% ipython --no-banner

In [1]: import numpy as np

In [2]: import numpy.linalg as la

In [3]: np.set_printoptions(precision=2, suppress=True, linewidth=100)

In [4]: data = np.load("arr.npy")

In [5]: data
Out[5]: 
array([[0., 0., 0., 0., 6., 7.],
       [0., 0., 0., 0., 3., 6.],
       [0., 0., 0., 0., 2., 4.],
       [0., 0., 0., 0., 7., 0.],
       [6., 3., 2., 7., 0., 0.],
       [7., 6., 4., 0., 0., 0.]])

In [6]: # symmetric, so the eigenvalues are real

In [7]: vals, vecs = la.eigh(data)

In [8]: x0 = np.array([1, -2, 0, 2, 0, 1])

In [9]: x0 @ data @ x0 / (x0 @ x0), round(float(vals[0]), 2), round(vals[-1], 2)
Out[9]: (np.float64(-1.0), -12.94, np.float64(12.94))

In [10]: np.round(la.eigvalsh(data[1:, 1:]), 2) + 0
Out[10]: array([-9.14, -5.52,  0.  ,  5.52,  9.14])

In [11]: other = data / np.sqrt((data ** 2).mean(axis=1, keepdims=True))

In [12]: la.matrix_rank(data - data.mean(axis=1, keepdims=True))
Out[12]: np.int64(4)

In [13]: la.norm(other, axis=1)
Out[13]: array([2.45, 2.45, 2.45, 2.45, 2.45, 2.45])

In [14]: la.matrix_rank(other) == la.matrix_rank(data)
Out[14]: np.True_

In [15]: data - data.mean(axis=1, keepdims=True)
Out[15]: 
array([[-2.17, -2.17, -2.17, -2.17,  3.83,  4.83],
       [-1.5 , -1.5 , -1.5 , -1.5 ,  1.5 ,  4.5 ],
       [-1.  , -1.  , -1.  , -1.  ,  1.  ,  3.  ],
       [-1.17, -1.17, -1.17, -1.17,  5.83, -1.17],
       [ 3.  ,  0.  , -1.  ,  4.  , -3.  , -3.  ],
       [ 4.17,  3.17,  1.17, -2.83, -2.83, -2.83]])

In [16]: other[1]
Out[16]: array([0.  , 0.  , 0.  , 0.  , 1.1 , 2.19])

In [17]: data.ravel(order="F")
Out[17]: 
array([0., 0., 0., 0., 6., 7., 0., 0., 0., 0., 3., 6., 0., 0., 0., 0., 2., 4., 0., 0., 0., 0., 7.,
       0., 6., 3., 2., 7., 0., 0., 7., 6., 4., 0., 0., 0.])

In [18]: data.reshape(6, 7)
Traceback (most recent call last):
  Cell In[18], line 1
    data.reshape(6, 7)
ValueError: cannot reshape array of size 36 into shape (6,7)


In [19]: t3 = data.reshape(6, 2, -1)

In [20]: np.swapaxes(t3, 1, 2)[5]
Out[20]: 
array([[7., 0.],
       [6., 0.],
       [4., 0.]])

In [21]: t3.sum(axis=1)
Out[21]: 
array([[ 0.,  6.,  7.],
       [ 0.,  3.,  6.],
       [ 0.,  2.,  4.],
       [ 0.,  7.,  0.],
       [13.,  3.,  2.],
       [ 7.,  6.,  4.]])

In [22]: np.einsum("ihd,jhd->hij", t3, t3).shape
Out[22]: (2, 6, 6)

In [23]: E = np.load("data.npy")

In [24]: E
Out[24]: 
array([[ 5.17, -0.6 ,  0.2 , -0.4 , -1.  , -0.2 ,  1.3 , -0.1 ],
       [-3.62,  0.  , -0.2 ,  0.1 , -0.3 ,  1.4 , -0.9 , -0.6 ],
       [ 1.61, -0.8 ,  0.4 , -1.8 , -0.2 ,  2.  ,  0.4 , -0.9 ],
       [-3.21, -0.2 ,  0.2 ,  0.2 ,  0.5 , -1.8 , -0.8 ,  0.  ],
       [ 8.02, -0.1 , -0.1 , -0.4 ,  1.7 , -1.3 ,  2.  ,  1.1 ],
       [-9.22, -0.2 , -0.1 , -0.4 , -0.3 ,  0.3 , -2.3 ,  1.5 ],
       [-2.02,  0.  ,  0.8 ,  2.9 ,  0.  , -0.1 , -0.5 ,  0.4 ],
       [-3.21, -0.2 , -1.5 ,  0.1 ,  0.6 , -0.1 , -0.8 ,  0.1 ],
       [-2.76, -0.1 , -0.1 , -1.3 , -0.3 , -1.9 , -0.7 , -0.8 ],
       [ 1.24,  0.3 ,  0.  ,  0.5 ,  1.1 ,  1.3 ,  0.3 ,  1.7 ],
       [ 2.81, -0.1 , -1.2 ,  0.9 ,  0.  ,  0.4 ,  0.7 ,  1.3 ],
       [ 1.59, -1.5 , -0.1 ,  0.2 , -0.4 , -0.5 ,  0.4 ,  0.  ],
       [-0.77,  0.1 ,  1.  , -1.7 , -0.4 , -1.3 , -0.2 ,  1.4 ],
       [ 8.38,  1.4 ,  0.2 , -1.1 ,  0.2 ,  1.4 ,  2.1 , -0.2 ],
       [-3.63, -0.1 , -1.4 ,  0.7 , -1.3 , -0.2 , -0.9 ,  0.2 ],
       [ 2.01,  1.1 , -1.4 ,  1.4 , -1.3 ,  1.6 ,  0.5 ,  0.9 ],
       [-2.01, -1.2 ,  3.3 ,  1.4 , -0.4 ,  0.4 , -0.5 , -0.6 ],
       [ 1.22,  0.9 ,  0.2 ,  2.1 ,  1.  ,  0.4 ,  0.3 ,  1.8 ],
       [ 5.62,  0.3 ,  1.3 ,  0.7 ,  0.  ,  0.  ,  1.4 ,  0.  ],
       [-2.8 , -1.1 , -0.2 , -2.  , -0.3 , -0.1 , -0.7 , -2.2 ],
       [-1.64, -0.4 ,  0.5 , -0.9 ,  1.4 , -1.3 , -0.4 ,  0.3 ],
       [ 3.56,  0.9 , -0.4 ,  0.7 ,  1.1 , -1.6 ,  0.9 ,  0.9 ],
       [-0.81,  0.3 , -1.9 , -0.9 ,  0.3 ,  0.7 , -0.2 , -0.7 ],
       [ 4.04, -0.9 , -0.1 , -1.7 ,  0.7 , -0.1 ,  1.  ,  0.2 ],
       [ 4.01,  0.3 , -0.1 , -1.  ,  0.5 ,  1.4 ,  1.  ,  2.6 ],
       [ 6.79,  1.8 , -0.2 , -1.8 ,  1.5 , -0.2 ,  1.7 ,  0.7 ],
       [-2.01, -0.3 ,  0.9 ,  0.  ,  1.  , -1.8 , -0.5 , -0.3 ],
       [ 1.2 , -0.2 , -0.1 , -1.1 , -2.6 , -0.5 ,  0.3 ,  0.7 ],
       [ 1.2 , -1.2 , -0.2 ,  0.6 , -0.2 ,  1.8 ,  0.3 , -0.5 ],
       [-2.02,  0.3 ,  1.2 , -1.1 , -0.7 ,  0.3 , -0.5 ,  0.4 ],
       [ 5.18,  0.6 , -1.2 ,  0.5 , -0.6 ,  0.9 ,  1.3 , -1.5 ],
       [ 1.57,  1.1 ,  1.  , -1.  ,  0.4 ,  1.3 ,  0.4 ,  0.  ]])

In [25]: # column 0 is much longer than the rest

In [26]: x0 = np.array([2, 2, -2, 3, 1, 0, 0, 1])

In [27]: target = E @ x0

In [28]: np.round(la.pinv(E) @ E, 2) + 0
Out[28]: 
array([[1., 0., 0., 0., 0., 0., 0., 0.],
       [0., 1., 0., 0., 0., 0., 0., 0.],
       [0., 0., 1., 0., 0., 0., 0., 0.],
       [0., 0., 0., 1., 0., 0., 0., 0.],
       [0., 0., 0., 0., 1., 0., 0., 0.],
       [0., 0., 0., 0., 0., 1., 0., 0.],
       [0., 0., 0., 0., 0., 0., 1., 0.],
       [0., 0., 0., 0., 0., 0., 0., 1.]])

In [29]: rng = np.random.default_rng(95)

In [30]: target = target + 0.3 * rng.normal(size=32)

In [31]: target
Out[31]: 
array([  6.38,  -7.51,  -5.05,  -6.08,  17.48, -18.22,   3.72,  -2.74, -10.35,   7.06,  11.83,
         0.55,  -8.25,  16.19,  -3.49,  12.88,  -9.53,  12.72,  11.45, -16.09,  -5.8 ,  13.78,
        -0.19,   2.35,   8.4 ,  13.97,  -5.83,  -2.87,   1.39,  -9.62,  13.1 ,   0.58])

In [32]: c, *_ = la.lstsq(E, target)

In [33]: [round(float(la.norm(la.solve(E.T @ E + lam * np.eye(8), E.T @ target))), 2) for lam in (0, 1, 10, 100)]
Out[33]: [10.07, 4.65, 3.96, 2.15]
